In [1]: import numpy as np

In [2]: np.set_printoptions(precision=3, suppress=True, linewidth=120, sign=" ")

In [3]: rng = np.random.default_rng(801)

In [4]: A = rng.normal(size=(23, 4)) + 10 * np.array([4, 5, 4, 4])

In [5]: A
Out[5]: 
array([[ 39.284,  49.547,  41.932,  40.87 ],
       [ 39.603,  50.239,  40.984,  39.803],
       [ 39.87 ,  52.206,  40.562,  39.492],
       [ 40.278,  52.254,  37.278,  39.077],
       [ 38.279,  49.155,  38.876,  39.277],
       [ 38.684,  49.253,  39.833,  41.592],
       [ 39.915,  48.67 ,  39.994,  40.019],
       [ 40.947,  50.486,  40.864,  40.412],
       [ 40.207,  49.812,  40.823,  39.405],
       [ 40.39 ,  51.478,  40.635,  42.241],
       [ 40.967,  50.105,  40.228,  40.636],
       [ 39.764,  50.868,  39.902,  40.102],
       [ 40.398,  49.32 ,  39.252,  42.862],
       [ 39.003,  48.295,  39.265,  40.79 ],
       [ 41.348,  49.002,  39.576,  37.745],
       [ 41.224,  50.638,  39.403,  40.18 ],
       [ 38.049,  50.721,  41.329,  39.56 ],
       [ 39.54 ,  49.69 ,  39.987,  38.849],
       [ 39.301,  50.517,  40.355,  37.841],
       [ 39.103,  51.158,  41.744,  40.464],
       [ 41.795,  49.528,  39.182,  40.981],
       [ 40.754,  49.391,  39.986,  38.634],
       [ 41.177,  50.274,  40.062,  39.966]])

In [6]: r0 = np.array([-1, 6])

In [7]: np.convolve(A[8], r0)
Out[7]: array([-40.207, 191.431, 258.052, 205.534, 236.431])

In [8]: F = np.loadtxt("arr.csv", delimiter=",")

In [9]: F
Out[9]: 
array([[  3.,  -3.,   2.],
       [  1.,   3.,   0.],
       [  0., -12.,   2.]])

In [10]: left, sig, Vh = np.linalg.svd(F, full_matrices=False)

In [11]: left.shape, sig.shape, Vh.shape
Out[11]: ((3, 3), (3,), (3, 3))

In [12]: np.abs(Vh[0])
Out[12]: array([ 0.044,  0.982,  0.186])

In [13]: np.allclose(left * sig @ Vh, F)
Out[13]: True

In [14]: np.round(sig / sig[0], 3) + 0
Out[14]: array([ 1.   ,  0.268,  0.   ])

In [15]: np.round(np.sqrt((sig ** 2).sum()), 3), np.round(np.linalg.norm(F), 3)
Out[15]: (np.float64(13.416), np.float64(13.416))

In [16]: np.abs(np.linalg.svd(A)[2][-1])
Out[16]: array([ 0.488,  0.622,  0.553,  0.262])

In [17]: np.linalg.cond(A) > 100
Out[17]: np.False_

In [18]: rank = np.linalg.matrix_rank(F)

In [19]: rank
Out[19]: np.int64(2)

In [20]: N = np.linalg.svd(F)[2][rank:].T

In [21]: np.round(F @ N, 3) + 0
Out[21]: 
array([[ 0.],
       [ 0.],
       [ 0.]])

In [22]: np.linalg.matrix_rank(F.T @ F), np.linalg.matrix_rank(F @ F.T)
Out[22]: (np.int64(2), np.int64(2))

In [23]: [int(np.linalg.matrix_rank(F[:, :j + 1])) for j in range(3)]
Out[23]: [1, 2, 2]

In [24]: np.allclose(F @ N, 0)
Out[24]: True

In [25]: [int(np.linalg.matrix_rank(np.delete(F, i, axis=0))) for i in range(3)]
Out[25]: [2, 2, 2]

In [26]: N[:, 0] / N[np.abs(N[:, 0]).round(6).argmax(), 0]
Out[26]: array([-0.5  ,  0.167,  1.   ])

In [27]: idx = rng.permutation(3)

In [28]: idx
Out[28]: array([ 0,  2,  1])

In [29]: A2 = F[idx][:, idx]

In [30]: A2
Out[30]: 
array([[  3.,   2.,  -3.],
       [  0.,   2., -12.],
       [  1.,   0.,   3.]])

In [31]: np.round(np.sort(np.abs(np.linalg.eigvals(A2))), 3) + 0
Out[31]: array([ 0.   ,  4.899,  4.899])

In [32]: np.diag(A2)
Out[32]: array([ 3.,  2.,  3.])

In [33]: left, sig, Vh = np.linalg.svd(F)

In [34]: sig.round(3) + 0
Out[34]: array([ 12.96 ,   3.471,   0.   ])

In [35]: A2 = left[:, :2] @ np.diag(sig[:2]) @ Vh[:2]

In [36]: np.linalg.matrix_rank(F, rtol=0.05)
Out[36]: np.int64(2)

In [37]: A2.round(3) + 0
Out[37]: 
array([[  3.,  -3.,   2.],
       [  1.,   3.,   0.],
       [  0., -12.,   2.]])

In [38]: np.round(np.abs(F - A2).max(), 3)
Out[38]: np.float64(0.0)

In [39]: np.round(np.linalg.norm(F - A2, 2), 3), np.round(sig[2], 3)
Out[39]: (np.float64(0.0), np.float64(0.0))

In [40]: np.linalg.matrix_rank(A2)
Out[40]: np.int64(2)

In [41]: Z = np.array([[3, 5, 0], [0, 0, 1]])

In [42]: mat = rng.normal(size=(17, 2)) @ Z + np.array([-1, 3, -3])

In [43]: mat
Out[43]: 
array([[ 5.712, 14.186, -2.917],
       [-1.582,  2.03 , -2.56 ],
       [ 3.722, 10.871, -3.878],
       [ 1.625,  7.376, -1.712],
       [-3.224, -0.707, -3.074],
       [ 8.534, 18.89 , -2.257],
       [-2.119,  1.134, -4.24 ],
       [ 1.538,  7.23 , -3.218],
       [ 4.733, 12.555, -1.778],
       [-5.117, -3.861, -2.962],
       [-0.959,  3.069, -3.102],
       [ 0.914,  6.189, -1.445],
       [-3.549, -1.248, -1.961],
       [-3.2  , -0.667, -4.031],
       [ 0.752,  5.92 , -3.192],
       [-3.012, -0.353, -4.35 ],
       [ 1.076,  6.46 , -2.323]])

In [44]: x0 = np.array([3, 1, 2])

In [45]: y = mat @ x0

In [46]: np.linalg.solve(mat.T @ mat, mat.T @ y)
Out[46]: array([ 3.,  1.,  2.])

In [47]: y = y + 0.3 * rng.normal(size=17)

In [48]: y
Out[48]: 
array([ 25.307,  -7.806,  14.713,   8.741, -16.419,  39.779, -13.908,   4.82 ,  22.683, -24.874,  -6.043,   5.921,
       -15.896, -19.057,   1.784, -18.399,   4.995])

In [49]: beta, *_ = np.linalg.lstsq(mat, y)

In [50]: np.round(np.linalg.norm(y - mat @ beta), 3)
Out[50]: np.float64(1.149)

In [51]: [round(float(np.linalg.norm(np.linalg.solve(mat.T @ mat + lam * np.eye(3), mat.T @ y))), 2) for lam in (0, 1, 10, 100)]
Out[51]: [3.76, 3.73, 3.56, 2.61]

In [52]: beta
Out[52]: array([ 2.999,  0.994,  2.035])

In [53]: Q, Rm = np.linalg.qr(mat)

In [54]: round(np.trace(Q @ Q.T), 3)
Out[54]: np.float64(3.0)

In [55]: Rm
Out[55]: 
array([[-15.023, -26.853,  -0.087],
       [  0.   , -19.155,  11.946],
       [  0.   ,   0.   ,   3.383]])

In [56]: Q @ Rm
Out[56]: 
array([[ 5.712, 14.186, -2.917],
       [-1.582,  2.03 , -2.56 ],
       [ 3.722, 10.871, -3.878],
       [ 1.625,  7.376, -1.712],
       [-3.224, -0.707, -3.074],
       [ 8.534, 18.89 , -2.257],
       [-2.119,  1.134, -4.24 ],
       [ 1.538,  7.23 , -3.218],
       [ 4.733, 12.555, -1.778],
       [-5.117, -3.861, -2.962],
       [-0.959,  3.069, -3.102],
       [ 0.914,  6.189, -1.445],
       [-3.549, -1.248, -1.961],
       [-3.2  , -0.667, -4.031],
       [ 0.752,  5.92 , -3.192],
       [-3.012, -0.353, -4.35 ],
       [ 1.076,  6.46 , -2.323]])

In [57]: round(abs(Rm[0, 0]), 3), round(np.linalg.norm(mat[:, 0]), 3)
Out[57]: (np.float64(15.023), np.float64(15.023))

In [58]: np.allclose(Rm.T @ Rm, mat.T @ mat)
Out[58]: True

In [59]: Q.shape, Rm.shape
Out[59]: ((17, 3), (3, 3))

In [60]: m1 = np.load("run15.npy")

In [61]: m1
Out[61]: 
array([[ 1,  1,  2,  3, -1],
       [ 2, -2,  3, -2, -2],
       [ 2,  1,  3, -2,  0],
       [-2, -3, -3,  3,  2],
       [ 3,  0,  0, -2, -2]])

In [62]: Q = m1.astype(float).copy()

In [63]: for j in range(5):
    ...:     Q[:, j] -= Q[:, :j] @ (Q[:, :j].T @ Q[:, j])
    ...:     Q[:, j] /= np.linalg.norm(Q[:, j])
    ...: 

In [64]: np.round(Q.T @ Q, 3) + 0
Out[64]: 
array([[ 1.,  0.,  0.,  0.,  0.],
       [ 0.,  1.,  0.,  0.,  0.],
       [ 0.,  0.,  1.,  0.,  0.],
       [ 0.,  0.,  0.,  1.,  0.],
       [ 0.,  0.,  0.,  0.,  1.]])
